>>> import numpy as np
>>> np.set_printoptions(suppress=True, linewidth=100)
>>> M = np.loadtxt("w.csv", delimiter=",")
>>> M
array([[ 2.63, -1.16, -4.36,  3.17,  2.99, -0.32, -4.52,  2.5 ],
       [ 2.65, -0.02, -2.71,  2.7 ,  2.51, -2.43, -4.4 ,  2.93],
       [-2.34, -4.53,  1.06, -2.1 , -0.13, -0.21,  3.57,  0.87],
       [ 3.14,  1.89, -2.83,  1.81,  1.19, -0.61, -6.22,  2.05],
       [-1.2 , -2.82,  3.37, -2.09, -0.09, -1.17,  3.13,  1.73],
       [ 4.14,  1.03, -2.01,  2.36,  2.86,  0.42, -4.82,  3.22],
       [ 2.4 ,  1.68, -2.55,  1.13,  1.39,  0.49, -5.98,  2.79],
       [-2.8 , -3.12,  3.99, -1.73,  1.01,  0.56,  5.03,  0.26],
       [ 4.5 ,  0.26, -2.01,  1.96,  1.44, -0.07, -4.59,  1.91],
       [ 3.79,  0.92, -4.52,  1.94,  3.67, -0.58, -5.85,  1.29],
       [-3.16, -3.45,  3.06, -3.03, -0.73, -0.72,  4.77, -0.15],
       [ 3.93,  1.43, -3.35,  2.19,  2.63,  0.65, -5.31,  2.92],
       [-4.13, -3.28,  1.26, -1.18, -0.83, -1.59,  1.87,  0.23],
       [ 2.34,  1.46, -1.98, -0.1 ,  3.54, -1.65, -6.87,  4.07],
       [ 5.42, -0.43, -0.67, -0.13,  3.59,  0.24, -7.94,  2.85],
       [-3.63, -3.43,  0.98, -4.86, -0.99, -1.26,  4.77,  1.81]])
>>> x = np.array([-1, 3, -1, 0, -3, -2, 3, -1])
>>> y = M @ x
>>> b, lr = np.zeros(8), 1 / np.linalg.norm(M, 2) ** 2
>>> for i in range(60):
...     b -= lr * M.T @ (M @ b - y)
...     if i % 10 == 0: print(i, round(np.linalg.norm(M @ b - y), 2))
... 
0 34.0
10 14.93
20 10.49
30 8.56
40 7.27
50 6.3
>>> np.round(np.linalg.cond(M), 2)
np.float64(12.63)
>>> Xs = M - M.mean(axis=0)
>>> Uu, sigma, VT = np.linalg.svd(Xs, full_matrices=False)
>>> np.round(sigma ** 2 / (sigma ** 2).sum(), 2)
array([0.88, 0.04, 0.03, 0.02, 0.01, 0.01, 0.01, 0.01])
>>> np.abs(VT[0]).argmax()
np.int64(6)
>>> np.searchsorted(np.cumsum(sigma ** 2) / (sigma ** 2).sum(), 0.9) + 1
np.int64(2)
